$ python3 -q
>>> import numpy as np
>>> np.set_printoptions(precision=2, suppress=True, linewidth=160)
>>> J = np.load("test6.npy")
>>> print(J)
[[ 2  1  2]
 [-1 -1  0]
 [ 2  0 -1]
 [ 1  0  2]
 [ 2  2  0]
 [ 1  1  0]
 [ 2  2 -2]
 [-2 -1  1]]
>>> gram = J.T @ J
>>> print(np.allclose(gram, gram.T))
True
>>> print(np.linalg.matrix_rank(gram))
3
>>> print(np.linalg.svd(J, compute_uv=False) ** 2)
[33.13 13.58  2.3 ]
>>> print(gram)
[[23 14 -2]
 [14 12 -3]
 [-2 -3 14]]
>>> M2 = J / np.linalg.norm(J, axis=1, keepdims=True)
>>> gram = M2 @ M2.T
>>> print((np.abs(gram) > 0.9).astype(int))
[[1 0 0 0 0 0 0 0]
 [0 1 0 0 1 1 0 0]
 [0 0 1 0 0 0 0 1]
 [0 0 0 1 0 0 0 0]
 [0 1 0 0 1 1 0 0]
 [0 1 0 0 1 1 0 0]
 [0 0 0 0 0 0 1 1]
 [0 0 1 0 0 0 1 1]]
>>> print(np.argwhere(np.triu(np.abs(gram) > 0.95, 1)))
[[1 4]
 [1 5]
 [4 5]]
>>> print(np.linalg.norm(M2, axis=1))
[1. 1. 1. 1. 1. 1. 1. 1.]
>>> print(gram[3].round(2) + 0)
[ 0.89 -0.32  0.    1.    0.32  0.32 -0.26  0.  ]
>>> M2 = np.c_[J[:, :1] @ np.array([[8]]), np.array([-1, 0, 1, 2, -2, -1, -2, 0])]
>>> print(M2)
[[ 16  -1]
 [ -8   0]
 [ 16   1]
 [  8   2]
 [ 16  -2]
 [  8  -1]
 [ 16  -2]
 [-16   0]]
>>> print(np.linalg.matrix_rank(M2))
2
>>> print(np.linalg.norm(np.linalg.qr(J)[0].T @ M2, axis=0) ** 2 / ((M2 ** 2).sum(axis=0) + 1e-12))
[1.   0.78]
>>> print(np.linalg.matrix_rank(np.c_[J, M2]))
4
>>> x0 = np.array([-1, -3, 5])
>>> rhs = J @ x0
>>> print(np.linalg.solve(J.T @ J, J.T @ rhs))
[-1. -3.  5.]
>>> rng = np.random.default_rng(260)
>>> rhs = rhs + 0.1 * rng.normal(size=8)
>>> print(rhs)
[  4.93   4.03  -6.94   9.28  -8.04  -3.93 -18.     9.96]
>>> coef, *_ = np.linalg.lstsq(J, rhs)
>>> print([round(float(np.linalg.norm(np.linalg.solve(J.T @ J + lam * np.eye(3), J.T @ rhs))), 2) for lam in (0, 1, 10, 100)])
[5.96, 5.55, 3.75, 1.01]
>>> labels = rng.permutation(3)
>>> M2 = J[:, labels] * rng.choice([-1, 1], 3)
>>> print(M2)
[[-2 -2  1]
 [ 1  0 -1]
 [-2  1  0]
 [-1 -2  0]
 [-2  0  2]
 [-1  0  1]
 [-2  2  2]
 [ 2 -1 -1]]
>>> Uu, _, Vh = np.linalg.svd(J.T @ M2)
>>> print(np.round(Uu @ Vh, 2) + 0)
[[-1.  0.  0.]
 [ 0.  0.  1.]
 [ 0. -1.  0.]]
>>> print(labels)
[0 2 1]
>>> print(np.round(np.linalg.lstsq(J, M2)[0], 2) + 0)
[[-1.  0.  0.]
 [ 0.  0.  1.]
 [ 0. -1.  0.]]
>>> feats = (rng.random((6, 6)) < 0.3) + np.eye(6)
>>> feats /= feats.sum(axis=1, keepdims=True)
>>> print(feats)
[[0.5  0.   0.5  0.   0.   0.  ]
 [0.   0.33 0.   0.33 0.33 0.  ]
 [0.5  0.   0.5  0.   0.   0.  ]
 [0.5  0.   0.   0.5  0.   0.  ]
 [0.   0.   0.   0.33 0.67 0.  ]
 [0.33 0.   0.   0.   0.33 0.33]]
>>> M2 = feats / np.sqrt((feats ** 2).mean(axis=1, keepdims=True))
>>> print(np.linalg.matrix_rank(feats - feats.mean(axis=1, keepdims=True)))
5
>>> print(M2[3])
[1.73 0.   0.   1.73 0.   0.  ]
>>> print(np.linalg.matrix_rank(M2) == np.linalg.matrix_rank(feats))
True
>>> print([round(float(x), 2) for x in np.linalg.svd(feats, compute_uv=False)[:3]])
[1.16, 0.93, 0.52]
>>> print(np.round(np.linalg.norm(feats, 2) / np.linalg.norm(feats), 2))
0.7
>>> print(np.linalg.matrix_rank(feats, rtol=0.1))
5
>>> print(np.argsort(-np.linalg.norm(feats, axis=0).round(6), kind="stable")[:3])
[0 4 2]
>>> x0 = np.array([0, 0, 1, 2, 1, 1])
>>> a = np.maximum(feats @ x0, 0)
>>> print(np.maximum(feats @ x0, 0) - np.maximum(-feats @ x0, 0))
[0.5  1.   0.5  1.   1.33 0.67]
>>> print(np.tanh(feats @ x0))
[0.46 0.76 0.46 0.76 0.87 0.58]
>>> print(feats * (a > 1e-9)[:, None])
[[0.5  0.   0.5  0.   0.   0.  ]
 [0.   0.33 0.   0.33 0.33 0.  ]
 [0.5  0.   0.5  0.   0.   0.  ]
 [0.5  0.   0.   0.5  0.   0.  ]
 [0.   0.   0.   0.33 0.67 0.  ]
 [0.33 0.   0.   0.   0.33 0.33]]
>>> hat = J @ np.linalg.solve(J.T @ J, J.T)
>>> print(np.round(hat @ J[:, 1], 2) + 0)
[ 1. -1.  0.  0.  2.  1.  2. -1.]
>>> print(np.round((np.eye(8) - hat) @ J, 2) + 0)
[[0. 0. 0.]
 [0. 0. 0.]
 [0. 0. 0.]
 [0. 0. 0.]
 [0. 0. 0.]
 [0. 0. 0.]
 [0. 0. 0.]
 [0. 0. 0.]]
>>> labels = rng.permutation(6)
>>> print(labels)
[3 1 2 0 4 5]
>>> M2 = feats[labels][:, labels]
>>> print(round(np.linalg.det(M2), 2), round(float(np.linalg.det(feats[labels])), 2))
0.0 0.0
>>> print(np.allclose(M2, feats))
False
>>> print(np.round(np.trace(M2), 2))
2.83
>>> X = np.loadtxt("dump.csv", delimiter=",")
>>> print(X)
[[  5. -11.   5.]
 [  0.   1.  -2.]
 [  0.   3.  -4.]]
>>> print(np.unravel_index(np.abs(X).argmax(), X.shape))
(np.int64(0), np.int64(1))
>>> print(X.sum(axis=1))
[-1. -1. -1.]
>>> print(X.sum(axis=0))
[ 5. -7. -1.]
>>> print(X.mean(axis=0))
[ 1.67 -2.33 -0.33]
>>> print(X.shape)
(3, 3)
>>> print(np.linalg.matrix_rank(X))
3
>>> print(round(np.log10(np.linalg.cond(X))))
2
>>> print([round(float(x), 2) for x in np.linalg.svd(X, compute_uv=False)[:3]])
[13.83, 3.13, 0.23]
>>> print(np.round(np.linalg.norm(X, 2) / np.linalg.norm(X), 2))
0.98
>>> print(np.linalg.matrix_rank(X, rtol=0.1))
2
>>> Uu, s, Vh = np.linalg.svd(X)
>>> print(s)
[13.83  3.13  0.23]
>>> M2 = Uu[:, :2] @ np.diag(s[:2]) @ Vh[:2]
>>> print(np.linalg.matrix_rank(M2))
2
>>> print(np.linalg.matrix_rank(X, rtol=0.05))
2
>>> print(round(float(np.abs(X - M2).max()), 2))
0.16
>>> print(round(float(np.linalg.norm(X - M2) / np.linalg.norm(X)), 2))
0.02
>>> def softmax(z):
...     e = np.exp(z - z.max(axis=-1, keepdims=True))
...     return e / e.sum(axis=-1, keepdims=True)
... 
>>> print(softmax(X[1] + 4))
[0.26 0.71 0.04]
>>> print(softmax(X).sum(axis=1))
[1. 1. 1.]
>>> print(np.round(softmax(10 * X[1]), 2) + 0)
[0. 1. 0.]
>>> att = X @ X.T / np.sqrt(3)
>>> print(np.round(softmax(att)[1] @ X, 2) + 0)
[ 0.    2.94 -3.94]
>>> print(np.round(softmax(att), 2) + 0)
[[1.   0.   0.  ]
 [0.   0.03 0.97]
 [0.   0.   1.  ]]
>>> print(feats.reshape(2, -1))
[[0.5  0.   0.5  0.   0.   0.   0.   0.33 0.   0.33 0.33 0.   0.5  0.   0.5  0.   0.   0.  ]
 [0.5  0.   0.   0.5  0.   0.   0.   0.   0.   0.33 0.67 0.   0.33 0.   0.   0.   0.33 0.33]]
>>> print(feats.ravel(order="F"))
[0.5  0.   0.5  0.5  0.   0.33 0.   0.33 0.   0.   0.   0.   0.5  0.   0.5  0.   0.   0.   0.   0.33 0.   0.5  0.33 0.   0.   0.33 0.   0.   0.67 0.33 0.
 0.   0.   0.   0.   0.33]
>>> T = feats.reshape(6, 2, -1)
>>> print(np.swapaxes(T, 1, 2)[4])
[[0.   0.33]
 [0.   0.67]
 [0.   0.  ]]
>>> print(T.sum(axis=1))
[[0.5  0.   0.5 ]
 [0.33 0.67 0.  ]
 [0.5  0.   0.5 ]
 [1.   0.   0.  ]
 [0.33 0.67 0.  ]
 [0.33 0.33 0.33]]
>>> print(T.shape)
(6, 2, 3)
>>> print(T[:, 0])
[[0.5  0.   0.5 ]
 [0.   0.33 0.  ]
 [0.5  0.   0.5 ]
 [0.5  0.   0.  ]
 [0.   0.   0.  ]
 [0.33 0.   0.  ]]
>>> M2 = np.array([[3, 3, 1], [0, 0, 0], [1, 0, 2], [3, 1, 0], [0, 1, 0], [3, 3, 1]])
>>> Z = np.array([[-2, 2, 2, 1, 1], [2, 0, 2, -1, 0], [-1, 0, -2, 0, 1]])
>>> arr = M2 @ Z
>>> print(arr)
[[-1  6 10  0  4]
 [ 0  0  0  0  0]
 [-4  2 -2  1  3]
 [-4  6  8  2  3]
 [ 2  0  2 -1  0]
 [-1  6 10  0  4]]
>>> f = np.array([-1, -1])
>>> print(np.cross(arr[5, :3], arr[4, :3]))
[ 12  22 -12]
>>> print(np.convolve(arr[5], f))
[  1  -5 -16 -10  -4  -4]
>>> print(np.polyval(f, arr[5]))
[  0  -7 -11  -1  -5]
>>> print(np.correlate(arr[5], arr[4], "full"))
[ 0  1 -8  2 18  8 28  0  8]
>>> x0 = np.array([1, -2, 1, 1, 0])
>>> print(np.einsum("ij,j->i", arr, x0))
[-3  0 -9 -6  3 -3]
>>> print(arr @ np.ones(5))
[19.  0.  0. 15.  3. 19.]
>>> print((arr @ x0).argmax())
4
>>> print(np.linalg.norm(arr @ x0) <= np.linalg.norm(arr, 2) * np.linalg.norm(x0) + 1e-9)
True
>>> m1 = np.load("w.npy")
>>> print(m1)
[[0. 0. 0. 0. 0.]
 [0. 1. 0. 1. 1.]
 [0. 3. 0. 1. 2.]
 [0. 1. 2. 2. 2.]
 [0. 3. 3. 0. 2.]]
>>> th = np.radians(36)
>>> R = np.eye(5)
>>> R[4, 4] = R[3, 3] = np.cos(th)
>>> R[4, 3], R[3, 4] = -np.sin(th), np.sin(th)
>>> print(R)
[[ 1.    0.    0.    0.    0.  ]
 [ 0.    1.    0.    0.    0.  ]
 [ 0.    0.    1.    0.    0.  ]
 [ 0.    0.    0.    0.81  0.59]
 [ 0.    0.    0.   -0.59  0.81]]
>>> M2 = m1 @ R.T
>>> print(M2)
[[0.   0.   0.   0.   0.  ]
 [0.   1.   0.   1.4  0.22]
 [0.   3.   0.   1.98 1.03]
 [0.   1.   2.   2.79 0.44]
 [0.   3.   3.   1.18 1.62]]
>>> Uu, s, Vh = np.linalg.svd(m1)
>>> print(s)
[6.54 2.29 2.01 0.03 0.  ]
>>> M2 = Uu[:, :4] @ np.diag(s[:4]) @ Vh[:4]
>>> print(round(float(np.linalg.norm(m1 - M2) / np.linalg.norm(m1)), 2))
0.0
>>> print(round(np.abs(m1 - M2).max(), 2))
0.0
>>> print(np.linalg.matrix_rank(M2))
4
>>> print(softmax(m1[3] + -2))
[0.04 0.11 0.29 0.29 0.29]
>>> att = m1 @ m1.T / np.sqrt(5)
>>> print(softmax(att)[3] @ m1)
[0.   2.06 2.27 1.   1.98]
>>> print(softmax(att).round(6).argmax(axis=1))
[0 2 2 3 4]
>>> print(np.round(softmax(att), 2) + 0)
[[0.2  0.2  0.2  0.2  0.2 ]
 [0.03 0.1  0.38 0.25 0.25]
 [0.   0.02 0.56 0.06 0.36]
 [0.   0.01 0.08 0.45 0.45]
 [0.   0.   0.02 0.02 0.96]]
>>> hat = np.triu(np.array([[-3, -1, -1, 3, 1],
...     [-2, 2, -3, 3, 1],
...     [1, 0, 1, 0, -1],
...     [-2, 2, 0, 2, -1],
...     [3, 3, -1, -1, 1]]), 1) + np.eye(5)
>>> M2 = hat @ m1 @ np.linalg.inv(hat)
>>> print(hat @ m1 - m1 @ hat)
[[ 0.  2.  9.  4.  5.]
 [ 0. -3. 12.  0.  2.]
 [ 0. -3.  6. -9. -4.]
 [ 0. -3.  0. -3.  1.]
 [ 0.  0.  9. -9.  0.]]
>>> print(round(np.linalg.det(M2), 2))
0.0
>>> mat = np.load("sample0.npy")
>>> print(mat)
[[ 0  0  0  0 -2]
 [-2  0  0  0  0]
 [ 0  0  1  0  0]
 [ 0  1  0  0  0]
 [ 0  0  0  3  0]]
>>> x0 = np.array([1, 1, 4, 4, -2])
>>> a = np.maximum(mat @ x0, 0)
>>> print(mat.T @ a)
[ 0  1  4 36 -8]
>>> print(np.maximum(mat @ (3 * x0), 0))
[12  0 12  3 36]
>>> print(np.maximum(mat @ x0, 0) - np.maximum(-mat @ x0, 0))
[ 4 -2  4  1 12]
>>> print(a)
[ 4  0  4  1 12]
>>> K = np.array([[1.2, 0.4, 0.6, -1.2, 1.0, 1.2, -1.3, -0.9],
...     [0.9, 0.2, 0.4, 0.7, -1.2, 0.5, -1.1, -2.8],
...     [-1.1, -0.8, 1.5, -1.1, 0.7, 1.2, -1.5, -0.2],
...     [0.2, -0.4, -1.0, -1.9, -0.3, 0.5, -0.5, -1.3],
...     [1.0, -0.3, 0.6, 0.1, -0.2, 0.5, -1.3, 0.1],
...     [0.3, 2.8, 0.7, 0.8, 1.3, -0.3, -1.0, -0.1],
...     [2.2, 0.5, 0.2, -0.1, -1.0, -2.0, -1.6, -1.0]])
>>> print(K)
[[ 1.2  0.4  0.6 -1.2  1.   1.2 -1.3 -0.9]
 [ 0.9  0.2  0.4  0.7 -1.2  0.5 -1.1 -2.8]
 [-1.1 -0.8  1.5 -1.1  0.7  1.2 -1.5 -0.2]
 [ 0.2 -0.4 -1.  -1.9 -0.3  0.5 -0.5 -1.3]
 [ 1.  -0.3  0.6  0.1 -0.2  0.5 -1.3  0.1]
 [ 0.3  2.8  0.7  0.8  1.3 -0.3 -1.  -0.1]
 [ 2.2  0.5  0.2 -0.1 -1.  -2.  -1.6 -1. ]]
>>> print(np.linalg.norm(mat, axis=0))
[2. 1. 1. 3. 2.]
>>> print(np.linalg.svd(mat, compute_uv=False))
[3. 2. 2. 1. 1.]
>>> print(mat[:, 0] @ mat[:, 3])
0
